$ python -q
>>> import numpy as np
>>> from numpy import linalg as LA
>>> np.set_printoptions(precision=4, suppress=True, linewidth=120, legacy="1.25")
>>> ang = np.deg2rad(180)
>>> m1 = np.eye(9)
>>> m1[np.ix_([7, 8], [7, 8])] = [[np.cos(ang), -np.sin(ang)], [np.sin(ang), np.cos(ang)]]
>>> m1.round(4) + 0
array([[ 1.,  0.,  0.,  0.,  0.,  0.,  0.,  0.,  0.],
       [ 0.,  1.,  0.,  0.,  0.,  0.,  0.,  0.,  0.],
       [ 0.,  0.,  1.,  0.,  0.,  0.,  0.,  0.,  0.],
       [ 0.,  0.,  0.,  1.,  0.,  0.,  0.,  0.,  0.],
       [ 0.,  0.,  0.,  0.,  1.,  0.,  0.,  0.,  0.],
       [ 0.,  0.,  0.,  0.,  0.,  1.,  0.,  0.,  0.],
       [ 0.,  0.,  0.,  0.,  0.,  0.,  1.,  0.,  0.],
       [ 0.,  0.,  0.,  0.,  0.,  0.,  0., -1.,  0.],
       [ 0.,  0.,  0.,  0.,  0.,  0.,  0.,  0., -1.]])
>>> M = np.loadtxt("x.csv", delimiter=",")
>>> M
array([[-4.2351,  2.2298, -0.8047, -0.3601,  0.5515],
       [ 2.2298,  2.2985, -1.939 , -0.585 ,  0.1646],
       [-0.8047, -1.939 , -0.4391, -0.8942,  0.2147],
       [-0.3601, -0.585 , -0.8942,  1.1745,  1.0276],
       [ 0.5515,  0.1646,  0.2147,  1.0276,  0.2012]])
>>> t3 = np.stack([M, 5 * M, M[::-1]])
>>> (t3 @ M.T).shape
(3, 5, 5)
>>> LA.norm(t3, axis=(1, 2))
array([ 7., 35.,  7.])
>>> np.round(LA.det(t3), 4) + 0
array([0., 0., 0.])
>>> LA.matrix_rank(t3)
array([4, 4, 4])
>>> LA.matrix_rank(t3.reshape(3, -1))
2
>>> w, evecs = LA.eigh(M)
>>> vec = np.array([0, -6, -9, 0, -3])
>>> LA.eigvalsh(M[1:, 1:])
array([-2.    , -0.0742,  2.    ,  3.3093])
>>> np.round(np.abs(M).sum(axis=1).max(), 4), round(float(np.abs(w).max()), 4)
(8.1812, 5.0)
>>> round(np.abs(M).max(), 4)
4.2351
>>> M.sum(axis=1)
array([-2.6186,  2.169 , -3.8623,  0.3628,  2.1596])
>>> np.round(LA.svd(M, compute_uv=False), 4) + 0
array([5., 4., 2., 2., 0.])
>>> round(float(LA.norm(M)), 4)
7.0
>>> M.sum(axis=0)
array([-2.6186,  2.169 , -3.8623,  0.3628,  2.1596])
>>> np.unravel_index(np.abs(M).argmax(), M.shape)
(0, 0)
>>> LA.matrix_rank(M, rtol=0.1)
4
>>> round(float(LA.norm(M, 2) / LA.norm(M)), 4)
0.7143
>>> E = np.load("case11.npy")
>>> E
array([[-1., -2., -2.,  0.,  0.,  0.,  0.,  0.,  0.,  0.,  0.,  0.],
       [-2., -1., -2.,  0.,  0.,  0.,  0.,  0.,  0.,  0.,  0.,  0.],
       [-2., -2., -1.,  0.,  0.,  0.,  0.,  0.,  0.,  0.,  0.,  0.],
       [ 0.,  0.,  0., -1.,  0., -2.,  0., -2.,  0., -2.,  0., -2.],
       [ 0.,  0.,  0.,  0., -1.,  0., -2.,  0., -2.,  0., -2.,  0.],
       [ 0.,  0.,  0., -2.,  0., -1.,  0., -2.,  0., -2.,  0., -2.],
       [ 0.,  0.,  0.,  0., -2.,  0., -1.,  0., -2.,  0., -2.,  0.],
       [ 0.,  0.,  0., -2.,  0., -2.,  0., -1.,  0., -2.,  0., -2.],
       [ 0.,  0.,  0.,  0., -2.,  0., -2.,  0., -1.,  0., -2.,  0.],
       [ 0.,  0.,  0., -2.,  0., -2.,  0., -2.,  0., -1.,  0., -2.],
       [ 0.,  0.,  0.,  0., -2.,  0., -2.,  0., -2.,  0., -1.,  0.],
       [ 0.,  0.,  0., -2.,  0., -2.,  0., -2.,  0., -2.,  0., -1.]])
>>> rng = np.random.default_rng(59)
>>> lab = rng.permutation(12)
>>> Y = E[:, lab] * rng.choice([-1, 1], 12)
>>> Y
array([[-0.,  0., -1., -2., -0.,  0.,  0.,  0., -0., -0.,  0., -2.],
       [-0.,  0., -2., -2., -0.,  0.,  0.,  0., -0., -0.,  0., -1.],
       [-0.,  0., -2., -1., -0.,  0.,  0.,  0., -0., -0.,  0., -2.],
       [-0., -2.,  0.,  0.,  2.,  0., -2., -2.,  1., -0.,  0.,  0.],
       [ 1.,  0.,  0.,  0., -0., -2.,  0.,  0., -0.,  2., -2.,  0.],
       [-0., -1.,  0.,  0.,  2.,  0., -2., -2.,  2., -0.,  0.,  0.],
       [ 2.,  0.,  0.,  0., -0., -1.,  0.,  0., -0.,  2., -2.,  0.],
       [-0., -2.,  0.,  0.,  2.,  0., -2., -1.,  2., -0.,  0.,  0.],
       [ 2.,  0.,  0.,  0., -0., -2.,  0.,  0., -0.,  2., -1.,  0.],
       [-0., -2.,  0.,  0.,  1.,  0., -2., -2.,  2., -0.,  0.,  0.],
       [ 2.,  0.,  0.,  0., -0., -2.,  0.,  0., -0.,  1., -2.,  0.],
       [-0., -2.,  0.,  0.,  2.,  0., -1., -2.,  2., -0.,  0.,  0.]])
>>> Uu, _, vt = LA.svd(E.T @ Y)
>>> lab
array([ 4,  5,  0,  2,  9,  6, 11,  7,  3, 10,  8,  1])
>>> np.round(LA.lstsq(E, Y)[0], 4) + 0
array([[ 0.,  0.,  1.,  0.,  0.,  0.,  0.,  0.,  0.,  0.,  0.,  0.],
       [ 0.,  0.,  0.,  0.,  0.,  0.,  0.,  0.,  0.,  0.,  0.,  1.],
       [ 0.,  0.,  0.,  1.,  0.,  0.,  0.,  0.,  0.,  0.,  0.,  0.],
       [ 0.,  0.,  0.,  0.,  0.,  0.,  0.,  0., -1.,  0.,  0.,  0.],
       [-1.,  0.,  0.,  0.,  0.,  0.,  0.,  0.,  0.,  0.,  0.,  0.],
       [ 0.,  1.,  0.,  0.,  0.,  0.,  0.,  0.,  0.,  0.,  0.,  0.],
       [ 0.,  0.,  0.,  0.,  0.,  1.,  0.,  0.,  0.,  0.,  0.,  0.],
       [ 0.,  0.,  0.,  0.,  0.,  0.,  0.,  1.,  0.,  0.,  0.,  0.],
       [ 0.,  0.,  0.,  0.,  0.,  0.,  0.,  0.,  0.,  0.,  1.,  0.],
       [ 0.,  0.,  0.,  0., -1.,  0.,  0.,  0.,  0.,  0.,  0.,  0.],
       [ 0.,  0.,  0.,  0.,  0.,  0.,  0.,  0.,  0., -1.,  0.,  0.],
       [ 0.,  0.,  0.,  0.,  0.,  0.,  1.,  0.,  0.,  0.,  0.,  0.]])
